% ipython --no-banner

In [1]: import numpy as np

In [2]: import numpy.linalg as la

In [3]: np.set_printoptions(precision=2, suppress=True, linewidth=140, legacy="1.25")

In [4]: rnd = lambda a: np.round(a, 2) + 0

In [5]: W0 = np.array([[-0.3, -1.0, 0.0, 1.2, -0.6],
   ...:     [1.0, -0.9, -2.4, -0.1, 0.6],
   ...:     [0.0, -1.7, 0.5, 0.5, -0.5],
   ...:     [0.3, 0.6, 0.5, -1.1, -1.4],
   ...:     [-0.9, -0.4, 0.8, 0.4, -0.5]])

In [6]: W0
Out[6]: 
array([[-0.3, -1. ,  0. ,  1.2, -0.6],
       [ 1. , -0.9, -2.4, -0.1,  0.6],
       [ 0. , -1.7,  0.5,  0.5, -0.5],
       [ 0.3,  0.6,  0.5, -1.1, -1.4],
       [-0.9, -0.4,  0.8,  0.4, -0.5]])

In [7]: Q = W0.astype(float).copy()

In [8]: for j in range(5):
   ...:     Q[:, j] -= Q[:, :j] @ (Q[:, :j].T @ Q[:, j])
   ...:     Q[:, j] /= la.norm(Q[:, j])
   ...: 

In [9]: rnd(Q.T @ Q)
Out[9]: 
array([[1., 0., 0., 0., 0.],
       [0., 1., 0., 0., 0.],
       [0., 0., 1., 0., 0.],
       [0., 0., 0., 1., 0.],
       [0., 0., 0., 0., 1.]])

In [10]: Q, R = la.qr(W0)

In [11]: rnd(Q.T @ Q)
Out[11]: 
array([[1., 0., 0., 0., 0.],
       [0., 1., 0., 0., 0.],
       [0., 0., 1., 0., 0.],
       [0., 0., 0., 1., 0.],
       [0., 0., 0., 0., 1.]])

In [12]: rnd(abs(R[0, 0])), rnd(la.norm(W0[:, 0]))
Out[12]: (1.41, 1.41)

In [13]: rnd(Q @ R)
Out[13]: 
array([[-0.3, -1. ,  0. ,  1.2, -0.6],
       [ 1. , -0.9, -2.4, -0.1,  0.6],
       [ 0. , -1.7,  0.5,  0.5, -0.5],
       [ 0.3,  0.6,  0.5, -1.1, -1.4],
       [-0.9, -0.4,  0.8,  0.4, -0.5]])

In [14]: feats = np.load("out19.npy")

In [15]: feats
Out[15]: 
array([[ 1,  1, -1, -1, -1, -1,  1,  1],
       [ 1, -1,  1, -1, -1,  1, -1,  1],
       [ 1, -1,  1, -1,  1, -1,  1, -1],
       [ 1, -1, -1,  1,  1, -1, -1,  1]])

In [16]: left, s, vt = la.svd(feats, full_matrices=False)

In [17]: left.shape, s.shape, vt.shape
Out[17]: ((4, 4), (4,), (4, 8))

In [18]: rnd(vt @ vt.T)
Out[18]: 
array([[1., 0., 0., 0.],
       [0., 1., 0., 0.],
       [0., 0., 1., 0.],
       [0., 0., 0., 1.]])

In [19]: rnd(s)
Out[19]: array([2.83, 2.83, 2.83, 2.83])

In [20]: (s > 1e-8).sum()
Out[20]: 4

In [21]: rnd(np.sqrt((s ** 2).sum())), rnd(la.norm(feats))
Out[21]: (5.66, 5.66)

In [22]: A = np.load("a.npy")

In [23]: A
Out[23]: 
array([[ -8.56,   6.47,   5.01,  -4.56],
       [-10.21,   7.85,   5.91,  -5.44],
       [ -8.43,   6.54,   4.96,  -4.54],
       [ -1.79,   1.27,   1.  ,  -0.86],
       [ -6.81,   5.29,   3.96,  -3.59],
       [ -0.08,  -0.1 ,   0.07,   0.02],
       [-13.64,  10.39,   7.9 ,  -7.21],
       [ -5.18,   3.93,   2.94,  -2.74],
       [-13.58,  10.4 ,   7.91,  -7.18],
       [-10.18,   7.84,   5.92,  -5.34],
       [-13.61,  10.47,   8.06,  -7.22],
       [-10.27,   7.77,   6.07,  -5.46],
       [ -1.74,   1.28,   0.97,  -0.89],
       [ -5.06,   3.86,   2.94,  -2.68],
       [-11.77,   9.12,   6.92,  -6.33],
       [-10.16,   7.85,   5.99,  -5.38]])

In [24]: Y = np.c_[A[:, :1] @ np.array([[0]]), np.array([-3, -4, 5, -4, -3, 1, 3, 4, 1, 0, -1, -3, -1, 2, 2, -4])]

In [25]: Y
Out[25]: 
array([[ 0., -3.],
       [ 0., -4.],
       [ 0.,  5.],
       [ 0., -4.],
       [ 0., -3.],
       [ 0.,  1.],
       [ 0.,  3.],
       [ 0.,  4.],
       [ 0.,  1.],
       [ 0.,  0.],
       [ 0., -1.],
       [ 0., -3.],
       [ 0., -1.],
       [ 0.,  2.],
       [ 0.,  2.],
       [ 0., -4.]])

In [26]: la.matrix_rank(Y)
Out[26]: 1

In [27]: rnd(la.norm(Y - A @ la.lstsq(A, Y)[0], axis=0))
Out[27]: array([ 0.  , 10.61])

In [28]: left, s, vt = la.svd(A)

In [29]: rnd(s)
Out[29]: array([54.85,  0.25,  0.18,  0.13])

In [30]: np.argmax(s[:-1] / (s[1:] + 1e-6)) + 1
Out[30]: 1

In [31]: Y = left[:, :1] @ np.diag(s[:1]) @ vt[:1]

In [32]: rnd(la.norm(A - Y) / la.norm(A))
Out[32]: 0.01

In [33]: rnd(np.abs(A - Y).max())
Out[33]: 0.11

In [34]: la.matrix_rank(A, rtol=0.05)
Out[34]: 1

In [35]: Ac = (A - A.mean(axis=0)) / A.std(axis=0)

In [36]: np.argwhere(np.abs(Ac) > 2)
Out[36]: array([], shape=(0, 2), dtype=int64)

In [37]: rnd(Ac.std(axis=0))
Out[37]: array([1., 1., 1., 1.])

In [38]: c = la.lstsq(np.delete(Ac, 3, axis=1), Ac[:, 3])[0]

In [39]: rnd(1 - np.var(Ac[:, 3] - np.delete(Ac, 3, axis=1) @ c))
Out[39]: 1.0

In [40]: np.abs(c).argmax()
Out[40]: 0

In [41]: x = np.array([-3, -3, -1, -1, 2, 1, -2, 1])

In [42]: h = np.maximum(feats @ x, 0)

In [43]: feats * (h > 1e-9)[:, None]
Out[43]: 
array([[ 0,  0,  0,  0,  0,  0,  0,  0],
       [ 1, -1,  1, -1, -1,  1, -1,  1],
       [ 0,  0,  0,  0,  0,  0,  0,  0],
       [ 1, -1, -1,  1,  1, -1, -1,  1]])

In [44]: np.maximum(feats @ (3 * x), 0)
Out[44]: array([ 0,  6,  0, 12])

In [45]: h
Out[45]: array([0, 2, 0, 4])

In [46]: E = np.load("mat.npy")

In [47]: E
Out[47]: 
array([[ 3,  0, -2,  1],
       [ 0,  2,  0,  0],
       [-2,  0, -1, -1],
       [ 0,  0,  3,  3]])

In [48]: Q, R = la.qr(E)

In [49]: rnd(Q)
Out[49]: 
array([[-0.83,  0.  , -0.3 ,  0.47],
       [ 0.  ,  1.  ,  0.  ,  0.  ],
       [ 0.55,  0.  , -0.45,  0.7 ],
       [ 0.  ,  0.  ,  0.84,  0.54]])

In [50]: rnd(Q @ R)
Out[50]: 
array([[ 3.,  0., -2.,  1.],
       [ 0.,  2.,  0.,  0.],
       [-2.,  0., -1., -1.],
       [ 0.,  0.,  3.,  3.]])

In [51]: rnd(np.abs(np.diag(R)))
Out[51]: array([3.61, 2.  , 3.57, 1.4 ])

In [52]: rnd(Q.T @ Q)
Out[52]: 
array([[1., 0., 0., 0.],
       [0., 1., 0., 0.],
       [0., 0., 1., 0.],
       [0., 0., 0., 1.]])

In [53]: rnd(R)
Out[53]: 
array([[-3.61,  0.  ,  1.11, -1.39],
       [ 0.  ,  2.  ,  0.  ,  0.  ],
       [ 0.  ,  0.  ,  3.57,  2.67],
       [ 0.  ,  0.  ,  0.  ,  1.4 ]])

In [54]: u = np.array([-1, 2, -2])

In [55]: np.polyval(u, E[3])
Out[55]: array([-2, -2, -5, -5])

In [56]: np.correlate(E[3], E[0], "full")
Out[56]: array([ 0,  0,  3, -3, -6,  9,  9])

In [57]: M = np.load("test16.npy")

In [58]: rnd(M)
Out[58]: 
array([[ 3.47,  1.74, -1.63,  1.11],
       [ 2.32, -0.03, -2.51, -0.35],
       [ 2.38, -1.55, -3.27, -1.08],
       [ 0.62,  1.48, -1.76, -0.45],
       [ 7.83,  1.07, -1.97,  2.95],
       [ 1.17,  2.25, -1.37,  0.21],
       [ 2.25,  1.93, -1.54,  0.59],
       [-2.21,  2.71, -1.14, -1.25],
       [ 3.38,  2.09, -1.46,  1.23],
       [ 1.44, -0.57, -2.78, -1.06],
       [ 1.89,  2.76, -1.12,  0.83],
       [ 3.29,  2.81, -1.1 ,  1.55],
       [ 0.41,  3.39, -0.81,  0.4 ],
       [-0.56,  3.73, -0.63,  0.09],
       [ 2.7 ,  3.08, -0.96,  1.39],
       [ 2.67, -0.73, -2.86, -0.53],
       [ 0.48, -3.9 , -4.45, -3.21],
       [ 1.16, -1.27, -3.13, -1.56],
       [ 1.05,  0.99, -2.01, -0.48],
       [ 1.4 , -2.59, -3.8 , -2.1 ],
       [ 1.26,  1.18, -1.91, -0.28],
       [-3.61,  1.86, -1.57, -2.37]])

In [59]: # null space of dimension 1

In [60]: Y = np.array([[1, 0, 1],
    ...:     [0, 1, 1],
    ...:     [2, 2, 1],
    ...:     [2, 1, 1],
    ...:     [1, 2, 1],
    ...:     [0, 0, 1],
    ...:     [2, 2, 2],
    ...:     [1, 1, 2]])

In [61]: la.matrix_rank(feats @ Y)
Out[61]: 3

In [62]: np.vstack([feats, Y.T]).shape
Out[62]: (7, 8)

In [63]: np.einsum("ij,ij->i", feats, feats)
Out[63]: array([8, 8, 8, 8])

In [64]: la.matrix_rank(np.vstack([feats, Y.T]))
Out[64]: 7

In [65]: np.einsum("ij->j", feats)
Out[65]: array([ 4, -2,  0, -2,  0, -2,  0,  2])

In [66]: np.einsum("ik,kj->ij", feats, Y)
Out[66]: 
array([[-1, -1,  2],
       [-1, -3,  0],
       [ 3,  3,  0],
       [ 1, -1,  0]])

In [67]: Y.T @ feats.T
Out[67]: 
array([[-1, -1,  3,  1],
       [-1, -3,  3, -1],
       [ 2,  0,  0,  0]])

In [68]: labels = M[:, 3] > np.median(M[:, 3])

In [69]: u = M[labels].mean(axis=0) - M[~labels].mean(axis=0)

In [70]: ((M - M.mean(axis=0)) @ u > 0).astype(int)
Out[70]: array([1, 0, 0, 0, 1, 1, 1, 0, 1, 0, 1, 1, 1, 1, 1, 0, 0, 0, 0, 0, 0, 0])

In [71]: labels.astype(int)
Out[71]: array([1, 0, 0, 0, 1, 1, 1, 0, 1, 0, 1, 1, 1, 1, 1, 0, 0, 0, 0, 0, 1, 0])

In [72]: arr = np.array([[-1.0, 0.0, 0.0, 0.0],
    ...:     [0.0, -1.0, 0.0, 0.0],
    ...:     [0.0, 0.0, 1.0, 0.0],
    ...:     [0.0, 0.0, 0.0, 1.0]])

In [73]: ev, evecs = la.eig(arr)

In [74]: rnd(np.sort(la.eigvals(arr.T)))
Out[74]: array([-1., -1.,  1.,  1.])

In [75]: rnd(np.sort(la.eigvals(arr @ arr)))
Out[75]: array([1., 1., 1., 1.])

In [76]: rnd(np.sort(la.eigvals(la.inv(arr))))
Out[76]: array([-1., -1.,  1.,  1.])

In [77]: ev, evecs = la.eigh(arr)

In [78]: ev
Out[78]: array([-1., -1.,  1.,  1.])

In [79]: rnd(la.svd(arr, compute_uv=False))
Out[79]: array([1., 1., 1., 1.])

In [80]: evecs.T @ evecs
Out[80]: 
array([[1., 0., 0., 0.],
       [0., 1., 0., 0.],
       [0., 0., 1., 0.],
       [0., 0., 0., 1.]])

In [81]: (ev > 1e-8).sum(), (ev < -1e-8).sum()
Out[81]: (2, 2)

In [82]: evecs @ np.diag(ev) @ evecs.T
Out[82]: 
array([[-1.,  0.,  0.,  0.],
       [ 0., -1.,  0.,  0.],
       [ 0.,  0.,  1.,  0.],
       [ 0.,  0.,  0.,  1.]])

In [83]: ev.sum(), np.trace(arr)
Out[83]: (0.0, 0.0)

In [84]: rnd(la.eigvalsh(arr @ arr))
Out[84]: array([1., 1., 1., 1.])
